$ python -q
>>> import numpy as np
>>> np.set_printoptions(precision=4, suppress=True, linewidth=100)
>>> tidy = lambda a: np.round(a, 4) + 0
>>> J = np.loadtxt("m.csv", delimiter=",")
>>> J
array([[0., 0., 1., 0., 0., 0., 0., 1.],
       [0., 0., 0., 1., 0., 0., 0., 1.],
       [1., 0., 0., 0., 0., 0., 0., 0.],
       [0., 1., 0., 0., 0., 0., 0., 0.],
       [0., 0., 0., 0., 0., 0., 0., 0.],
       [0., 0., 0., 0., 0., 0., 1., 0.],
       [0., 0., 0., 0., 0., 1., 0., 0.],
       [1., 1., 0., 0., 0., 0., 0., 0.]])
>>> np.allclose(J[:-1].T @ np.linalg.lstsq(J[:-1].T, J[-1])[0], J[-1])
True
>>> tidy(np.trace(np.linalg.pinv(J) @ J))
np.float64(6.0)
>>> np.linalg.lstsq(J[:-1].T, J[-1])[2]
np.int32(6)
>>> J.sum(axis=0)
array([2., 2., 1., 1., 0., 1., 1., 2.])
>>> Lm = np.diag(J.sum(axis=1)) - J
>>> np.linalg.matrix_rank(Lm)
np.int64(5)
>>> tidy(np.linalg.eigvalsh(Lm))
array([0.   , 0.   , 0.   , 0.382, 1.382, 2.   , 2.618, 3.618])
>>> Lm @ np.ones(8)
array([0., 0., 0., 0., 0., 0., 0., 0.])
>>> rk = np.linalg.matrix_rank(J)
>>> rk
np.int64(6)
>>> N = np.linalg.svd(J)[2][rk:].T
>>> [int(np.linalg.matrix_rank(np.delete(J, i, axis=0))) for i in range(8)]
[5, 5, 6, 6, 6, 5, 5, 6]
>>> [int(np.linalg.matrix_rank(J[:i])) for i in range(1, len(J) + 1)]
[1, 2, 3, 4, 4, 5, 6, 6]
>>> F = np.load("x.npy")
>>> F
array([[  1,  -3,   9, -27],
       [  1,  -2,   4,  -8],
       [  1,  -1,   1,  -1],
       [  1,   0,   0,   0],
       [  1,   1,   1,   1],
       [  1,   2,   4,   8],
       [  1,   3,   9,  27]])
>>> out = np.array([[-1, 8], [2, 7], [1, -4], [3, 2]])
>>> np.linalg.matrix_rank(F @ out)
np.int64(2)
>>> np.einsum("ik,kj->ji", F, out)
array([[ -79,  -25,   -5,   -1,    5,   31,   95],
       [-103,  -38,   -5,    8,   13,   22,   47]])
>>> np.einsum("ik,kj->ij", F, out)
array([[ -79, -103],
       [ -25,  -38],
       [  -5,   -5],
       [  -1,    8],
       [   5,   13],
       [  31,   22],
       [  95,   47]])
>>> np.einsum("ij,ij->i", F, F)
array([820,  85,   4,   1,   4,  85, 820])
>>> F @ out
array([[ -79, -103],
       [ -25,  -38],
       [  -5,   -5],
       [  -1,    8],
       [   5,   13],
       [  31,   22],
       [  95,   47]])
>>> E = np.loadtxt("w.csv", delimiter=",")
>>> E
array([[ 0.1355, -0.7872,  0.0511,  0.783 ,  1.3621],
       [-0.4072,  0.4319,  0.0552, -0.2956, -1.189 ],
       [-0.3081, -0.0999,  0.3476,  0.1718,  0.6413],
       [ 0.2203,  0.0602, -0.2679, -0.2424, -0.7211],
       [-0.5921,  1.184 , -0.0145, -0.193 , -0.5758],
       [ 0.5634,  0.4955, -0.3674,  0.8141,  2.7805],
       [-0.4736,  0.9416, -0.1448,  0.2065,  1.3893],
       [-0.5779, -0.3195,  0.3277, -0.0349, -1.9331],
       [-0.4526, -1.209 ,  1.0032, -0.399 , -1.3752],
       [-0.1436, -1.3505,  0.361 , -0.2704, -1.2628]])
>>> O, vecs = np.linalg.qr(E[:, :1])[0], np.linalg.qr(E[:, 1:])[0]
>>> sigma = np.linalg.svd(O.T @ vecs, compute_uv=False)
>>> tidy(np.linalg.norm(O @ O.T - vecs @ vecs.T, 2))
np.float64(1.0)
>>> (sigma > 0.9).sum()
np.int64(1)
>>> tidy(sigma)
array([0.9164])
>>> M = np.load("arr.npy")
>>> M
array([[ 0,  4,  4, -5, -6,  4, -9],
       [ 0,  0,  9, -9, -7, -4, -3],
       [ 0,  0,  0, -8,  0,  3,  6],
       [ 0,  0,  0,  0, -5,  7,  0],
       [ 0,  0,  0,  0,  0,  5, -3],
       [ 0,  0,  0,  0,  0,  0, -3],
       [ 0,  0,  0,  0,  0,  0,  0]])
>>> rk = np.linalg.matrix_rank(M)
>>> rk
np.int64(6)
>>> N = np.linalg.svd(M)[2][rk:].T
>>> [int(np.linalg.matrix_rank(np.delete(M, i, axis=0))) for i in range(7)]
[5, 5, 5, 5, 5, 5, 6]
>>> N.shape
(7, 1)
>>> Uu, sigma, Vh = np.linalg.svd(M)
>>> tidy(sigma)
array([19.071 , 12.114 , 10.6231,  4.7896,  2.257 ,  0.8142,  0.    ])
>>> out = Uu[:, :6] @ np.diag(sigma[:6]) @ Vh[:6]
>>> np.linalg.matrix_rank(out)
np.int64(6)
>>> np.linalg.matrix_rank(M, rtol=0.05)
np.int64(5)
>>> tidy(out)
array([[ 0.,  4.,  4., -5., -6.,  4., -9.],
       [ 0.,  0.,  9., -9., -7., -4., -3.],
       [ 0.,  0.,  0., -8.,  0.,  3.,  6.],
       [ 0.,  0.,  0.,  0., -5.,  7.,  0.],
       [ 0.,  0.,  0.,  0.,  0.,  5., -3.],
       [ 0.,  0.,  0.,  0.,  0.,  0., -3.],
       [ 0.,  0.,  0.,  0.,  0.,  0.,  0.]])
>>> [round(float(x), 4) for x in np.linalg.svd(M, compute_uv=False)[:3]]
[19.071, 12.114, 10.6231]
>>> rng = np.random.default_rng(73782)
>>> idx = rng.permutation(7)
>>> idx
array([5, 6, 1, 3, 2, 4, 0])
>>> out = M[idx][:, idx]
>>> tidy(np.sort(np.abs(np.linalg.eigvals(out))))
array([0., 0., 0., 0., 0., 0., 0.])
>>> np.trace(out)
np.int64(0)
>>> blk = np.stack([M, 4 * M, M[::-1]])
>>> np.linalg.matrix_rank(blk)
array([6, 6, 6])
>>> feats = np.load("case8.npy")
>>> feats
array([[3, 2, 0, 0, 0, 0],
       [1, 1, 0, 0, 0, 0],
       [0, 2, 0, 0, 0, 0],
       [0, 0, 3, 2, 0, 0],
       [0, 0, 1, 1, 0, 0],
       [0, 0, 0, 2, 0, 0],
       [0, 0, 0, 0, 3, 2],
       [0, 0, 0, 0, 1, 1],
       [0, 0, 0, 0, 0, 2]])
>>> out = feats / np.linalg.norm(feats, axis=1, keepdims=True)
>>> cov = out @ out.T
>>> tidy(np.linalg.norm(out, axis=1))
array([1., 1., 1., 1., 1., 1., 1., 1., 1.])
>>> tidy(cov)
array([[1.    , 0.9806, 0.5547, 0.    , 0.    , 0.    , 0.    , 0.    , 0.    ],
       [0.9806, 1.    , 0.7071, 0.    , 0.    , 0.    , 0.    , 0.    , 0.    ],
       [0.5547, 0.7071, 1.    , 0.    , 0.    , 0.    , 0.    , 0.    , 0.    ],
       [0.    , 0.    , 0.    , 1.    , 0.9806, 0.5547, 0.    , 0.    , 0.    ],
       [0.    , 0.    , 0.    , 0.9806, 1.    , 0.7071, 0.    , 0.    , 0.    ],
       [0.    , 0.    , 0.    , 0.5547, 0.7071, 1.    , 0.    , 0.    , 0.    ],
       [0.    , 0.    , 0.    , 0.    , 0.    , 0.    , 1.    , 0.9806, 0.5547],
       [0.    , 0.    , 0.    , 0.    , 0.    , 0.    , 0.9806, 1.    , 0.7071],
       [0.    , 0.    , 0.    , 0.    , 0.    , 0.    , 0.5547, 0.7071, 1.    ]])
>>> np.argwhere(np.triu(np.abs(cov) > 0.95, 1))
array([[0, 1],
       [3, 4],
       [6, 7]])
>>> tidy((cov + cov.T) / 2)
array([[1.    , 0.9806, 0.5547, 0.    , 0.    , 0.    , 0.    , 0.    , 0.    ],
       [0.9806, 1.    , 0.7071, 0.    , 0.    , 0.    , 0.    , 0.    , 0.    ],
       [0.5547, 0.7071, 1.    , 0.    , 0.    , 0.    , 0.    , 0.    , 0.    ],
       [0.    , 0.    , 0.    , 1.    , 0.9806, 0.5547, 0.    , 0.    , 0.    ],
       [0.    , 0.    , 0.    , 0.9806, 1.    , 0.7071, 0.    , 0.    , 0.    ],
       [0.    , 0.    , 0.    , 0.5547, 0.7071, 1.    , 0.    , 0.    , 0.    ],
       [0.    , 0.    , 0.    , 0.    , 0.    , 0.    , 1.    , 0.9806, 0.5547],
       [0.    , 0.    , 0.    , 0.    , 0.    , 0.    , 0.9806, 1.    , 0.7071],
       [0.    , 0.    , 0.    , 0.    , 0.    , 0.    , 0.5547, 0.7071, 1.    ]])
>>> tidy(np.linalg.det(cov))
np.float64(0.0)
>>> np.trace(cov)
np.float64(9.0)
>>> tidy(cov @ cov)
array([[2.2692, 2.3534, 1.8028, 0.    , 0.    , 0.    , 0.    , 0.    , 0.    ],
       [2.3534, 2.4615, 1.9581, 0.    , 0.    , 0.    , 0.    , 0.    , 0.    ],
       [1.8028, 1.9581, 1.8077, 0.    , 0.    , 0.    , 0.    , 0.    , 0.    ],
       [0.    , 0.    , 0.    , 2.2692, 2.3534, 1.8028, 0.    , 0.    , 0.    ],
       [0.    , 0.    , 0.    , 2.3534, 2.4615, 1.9581, 0.    , 0.    , 0.    ],
       [0.    , 0.    , 0.    , 1.8028, 1.9581, 1.8077, 0.    , 0.    , 0.    ],
       [0.    , 0.    , 0.    , 0.    , 0.    , 0.    , 2.2692, 2.3534, 1.8028],
       [0.    , 0.    , 0.    , 0.    , 0.    , 0.    , 2.3534, 2.4615, 1.9581],
       [0.    , 0.    , 0.    , 0.    , 0.    , 0.    , 1.8028, 1.9581, 1.8077]])
>>> np.allclose(cov @ cov.T, cov.T @ cov)
True
>>> hat = feats @ np.linalg.solve(feats.T @ feats, feats.T)
>>> tidy(hat @ feats[:, 1])
array([2., 1., 2., 0., 0., 0., 0., 0., 0.])
>>> np.linalg.matrix_rank(np.eye(9) - hat)
np.int64(3)
>>> tidy(np.linalg.eigvalsh(hat))
array([0., 0., 0., 1., 1., 1., 1., 1., 1.])
>>> tidy(np.diag(hat))
array([0.9024, 0.122 , 0.9756, 0.9024, 0.122 , 0.9756, 0.9024, 0.122 , 0.9756])
>>> u, v = feats[1], feats[3]
>>> u @ u
np.int64(2)
>>> u @ v
np.int64(0)
>>> p = (u @ v) / (u @ u) * u
>>> (v - p) @ u
np.float64(0.0)
>>> X = np.load("run11.npy")
>>> X
array([[  6.,   6.,   3.,   2.],
       [-16., -17., -12., -10.],
       [  2.,   0.,  -5.,  -4.],
       [ 12.,  15.,  18.,  16.]])
>>> hat = np.triu(np.array([[-4, -3, -4, -4], [-4, -3, -4, 2], [1, 0, -3, 0], [0, 1, 0, 5]]), 1) + np.eye(4)
>>> out = hat @ X @ np.linalg.inv(hat)
>>> tidy(np.linalg.det(out))
np.float64(24.0)
>>> np.trace(out), np.trace(X)
(np.float64(0.0), np.float64(0.0))
>>> out
array([[ -2.,  -9., -57.,  -6.],
       [  0.,  13.,  96.,  12.],
       [  2.,   6.,  27.,  -8.],
       [ 12.,  51., 270., -38.]])
>>> hat @ X - X @ hat
array([[ -8.,   9.,  32.,  -6.],
       [ 16., -18., -76.,  18.],
       [  0.,   6.,   8.,   8.],
       [  0.,  36., 108.,  18.]])
>>> np.linalg.matrix_rank(out)
np.int64(4)
